$ python3 -q
>>> import numpy as np
>>> np.set_printoptions(precision=3, suppress=True, linewidth=100)
>>> arr = np.array([[9, 7, 8, 4, 1, 4],
...     [6, 9, 2, 7, 7, 3],
...     [4, 7, 9, 2, 2, 2],
...     [5, 1, 4, 9, 3, 9],
...     [7, 2, 1, 5, 1, 5],
...     [9, 6, 5, 7, 3, 3]])
>>> arr[:, 4] = 3 * arr[:, 1]
>>> arr
array([[ 9,  7,  8,  4, 21,  4],
       [ 6,  9,  2,  7, 27,  3],
       [ 4,  7,  9,  2, 21,  2],
       [ 5,  1,  4,  9,  3,  9],
       [ 7,  2,  1,  5,  6,  5],
       [ 9,  6,  5,  7, 18,  3]])
>>> B = arr[0, 0] * arr[1:] - np.outer(arr[1:, 0], arr[0])
>>> B
array([[  0,  39, -30,  39, 117,   3],
       [  0,  35,  49,   2, 105,   2],
       [  0, -26,  -4,  61, -78,  61],
       [  0, -31, -47,  17, -93,  17],
       [  0,  -9, -27,  27, -27,  -9]])
>>> np.linalg.matrix_rank(B), np.linalg.matrix_rank(arr)
(np.int64(4), np.int64(5))
>>> print(np.flatnonzero(~B.round(6).any(axis=1)))
[]
>>> arr[:, 0] / arr[0, 0]
array([1.   , 0.667, 0.444, 0.556, 0.778, 1.   ])
>>> np.linalg.cond(arr) > 100
np.True_
>>> round(float(np.linalg.norm(arr, 2) / np.linalg.norm(arr)), 3)
0.953
>>> rng = np.random.default_rng(6608)
>>> B = arr + rng.integers(-2, 3, (6, 5)) @ rng.integers(-2, 3, (5, 6))
>>> B
array([[10,  2,  4,  5, 20,  5],
       [10,  9,  6, 10, 31,  2],
       [-2, 10,  7,  2, 19,  7],
       [ 7, -3,  0, 15,  5,  9],
       [13, -3, -1, 10, 10,  3],
       [10, 12, 11,  7, 21,  0]])
>>> B - arr
array([[ 1, -5, -4,  1, -1,  1],
       [ 4,  0,  4,  3,  4, -1],
       [-6,  3, -2,  0, -2,  5],
       [ 2, -4, -4,  6,  2,  0],
       [ 6, -5, -2,  5,  4, -2],
       [ 1,  6,  6,  0,  3, -3]])
>>> np.linalg.matrix_rank(B - arr, tol=1e-8)
np.int64(5)
>>> Uu, sigma, Vh = np.linalg.svd(arr)
>>> np.argmax(sigma[:-1] / (sigma[1:] + 1e-6)) + 1
np.int64(5)
>>> B = Uu[:, :5] @ np.diag(sigma[:5]) @ Vh[:5]
>>> np.linalg.matrix_rank(B)
np.int64(5)
>>> round(np.abs(arr - B).max(), 3)
np.float64(0.0)
>>> np.linalg.matrix_rank(arr, rtol=0.05)
np.int64(4)
>>> print(round(float(np.linalg.norm(arr - B) / np.linalg.norm(arr)), 3))
0.0
>>> u = np.array([1, 0])
>>> np.cross(arr[2, :3], arr[0, :3])
array([ -7,  49, -35])
>>> np.convolve(arr[2], u)
array([ 4,  7,  9,  2, 21,  2,  0])
>>> np.correlate(arr[2], arr[0], "full")
array([ 16, 112, 199, 257, 246, 614, 268, 271, 181, 203,  18])
>>> np.array([np.convolve(row, u, "same") for row in arr])
array([[ 9,  7,  8,  4, 21,  4],
       [ 6,  9,  2,  7, 27,  3],
       [ 4,  7,  9,  2, 21,  2],
       [ 5,  1,  4,  9,  3,  9],
       [ 7,  2,  1,  5,  6,  5],
       [ 9,  6,  5,  7, 18,  3]])
>>> B = np.array([[2, 3, -1, 2, 2, 2, -2],
...     [-2, 3, 0, -2, 3, -2, 3],
...     [3, 3, -2, 0, -1, -1, -1],
...     [-1, -3, -2, 2, 2, 0, -2],
...     [2, -1, 2, 2, 0, 3, -3],
...     [-3, 1, -2, 1, 0, 0, 3],
...     [0, 1, 2, -2, -2, -1, 3]])
>>> J = B - B.T
>>> J
array([[ 0,  5, -4,  3,  0,  5, -2],
       [-5,  0, -3,  1,  4, -3,  2],
       [ 4,  3,  0,  2, -3,  1, -3],
       [-3, -1, -2,  0,  0, -1,  0],
       [ 0, -4,  3,  0,  0,  3, -1],
       [-5,  3, -1,  1, -3,  0,  4],
       [ 2, -2,  3,  0,  1, -4,  0]])
>>> ang = np.radians(72)
>>> r_ = np.eye(7)
>>> r_[1, 1] = r_[3, 3] = np.cos(ang)
>>> r_[1, 3], r_[3, 1] = -np.sin(ang), np.sin(ang)
>>> print(r_)
[[ 1.     0.     0.     0.     0.     0.     0.   ]
 [ 0.     0.309  0.    -0.951  0.     0.     0.   ]
 [ 0.     0.     1.     0.     0.     0.     0.   ]
 [ 0.     0.951  0.     0.309  0.     0.     0.   ]
 [ 0.     0.     0.     0.     1.     0.     0.   ]
 [ 0.     0.     0.     0.     0.     1.     0.   ]
 [ 0.     0.     0.     0.     0.     0.     1.   ]]
>>> B = J @ r_.T
>>> np.allclose(np.linalg.norm(J, axis=1), np.linalg.norm(B, axis=1))
True
>>> round(np.linalg.det(r_), 3), np.round(np.trace(r_), 3)
(np.float64(1.0), np.float64(5.618))
>>> np.abs(B - J).max(axis=0)
array([0.   , 6.308, 0.   , 3.804, 0.   , 0.   , 0.   ])
>>> B
array([[ 0.   , -1.308, -4.   ,  5.682,  0.   ,  5.   , -2.   ],
       [-5.   , -0.951, -3.   ,  0.309,  4.   , -3.   ,  2.   ],
       [ 4.   , -0.975,  0.   ,  3.471, -3.   ,  1.   , -3.   ],
       [-3.   , -0.309, -2.   , -0.951,  0.   , -1.   ,  0.   ],
       [ 0.   , -1.236,  3.   , -3.804,  0.   ,  3.   , -1.   ],
       [-5.   , -0.024, -1.   ,  3.162, -3.   ,  0.   ,  4.   ],
       [ 2.   , -0.618,  3.   , -1.902,  1.   , -4.   ,  0.   ]])
>>> print(np.round(np.linalg.svd(J, compute_uv=False), 3) + 0, np.round(np.linalg.svd(B, compute_uv=False), 3) + 0)
[11.277 11.277  5.921  5.921  2.406  2.406  0.   ] [11.277 11.277  5.921  5.921  2.406  2.406  0.   ]
>>> F = np.array([[-6.0, 4.0, 0.0, 0.0],
...     [4.0, -5.0, 4.0, 0.0],
...     [0.0, 4.0, -2.0, 4.0],
...     [0.0, 0.0, 4.0, 3.0]])
>>> print(F)
[[-6.  4.  0.  0.]
 [ 4. -5.  4.  0.]
 [ 0.  4. -2.  4.]
 [ 0.  0.  4.  3.]]
>>> u = np.array([1, 0, 1, 2])
>>> B = F + np.outer(u, np.eye(4)[0])
>>> B
array([[-5.,  4.,  0.,  0.],
       [ 4., -5.,  4.,  0.],
       [ 1.,  4., -2.,  4.],
       [ 2.,  0.,  4.,  3.]])
>>> np.round(np.linalg.det(B) / np.linalg.det(F), 3), round(float(1 + np.linalg.solve(F, u)[0]), 3)
(np.float64(1.9), 1.9)
>>> np.linalg.matrix_rank(B - F)
np.int64(1)
>>> m1 = np.load("a.npy")
>>> m1
array([[1.   , 0.7  , 0.49 , 0.343, 0.24 , 0.168],
       [0.7  , 1.   , 0.7  , 0.49 , 0.343, 0.24 ],
       [0.49 , 0.7  , 1.   , 0.7  , 0.49 , 0.343],
       [0.343, 0.49 , 0.7  , 1.   , 0.7  , 0.49 ],
       [0.24 , 0.343, 0.49 , 0.7  , 1.   , 0.7  ],
       [0.168, 0.24 , 0.343, 0.49 , 0.7  , 1.   ]])
>>> x0 = np.array([1, -3, 0, -3, -5, 3])
>>> rhs = m1 @ x0
>>> beta, lr = np.zeros(6), 1 / np.linalg.norm(m1, 2) ** 2
>>> for i in range(8):
...     beta -= lr * m1.T @ (m1 @ beta - rhs)
...     if i % 2 == 0: print(i, round(np.linalg.norm(m1 @ beta - rhs), 3))
... 
0 2.209
2 2.117
4 2.036
6 1.964
>>> round(np.linalg.cond(m1), 3)
np.float64(18.177)
>>> feats = np.load("dump.npy")
>>> feats
array([[0.217, 0.217, 0.304, 0.261],
       [0.067, 0.467, 0.2  , 0.267],
       [0.   , 0.35 , 0.25 , 0.4  ],
       [0.107, 0.321, 0.214, 0.357]])
>>> B = np.array([[1, 1, 7], [8, 7, 2]])
>>> Z = np.kron(B, feats)
>>> np.linalg.matrix_rank(Z)
np.int64(8)
>>> round(np.linalg.norm(Z, 2), 3), round(float(np.linalg.norm(B, 2) * np.linalg.norm(feats, 2)), 3)
(np.float64(12.135), 12.135)
>>> print(Z.shape)
(8, 12)
>>> labels = rng.permutation(4)
>>> labels
array([0, 2, 1, 3])
>>> B = feats[labels][:, labels]
>>> np.diag(B)
array([0.217, 0.25 , 0.467, 0.357])
>>> round(np.linalg.det(B), 3), round(float(np.linalg.det(feats[labels])), 3)
(np.float64(0.002), -0.002)
>>> np.allclose(B, feats)
False
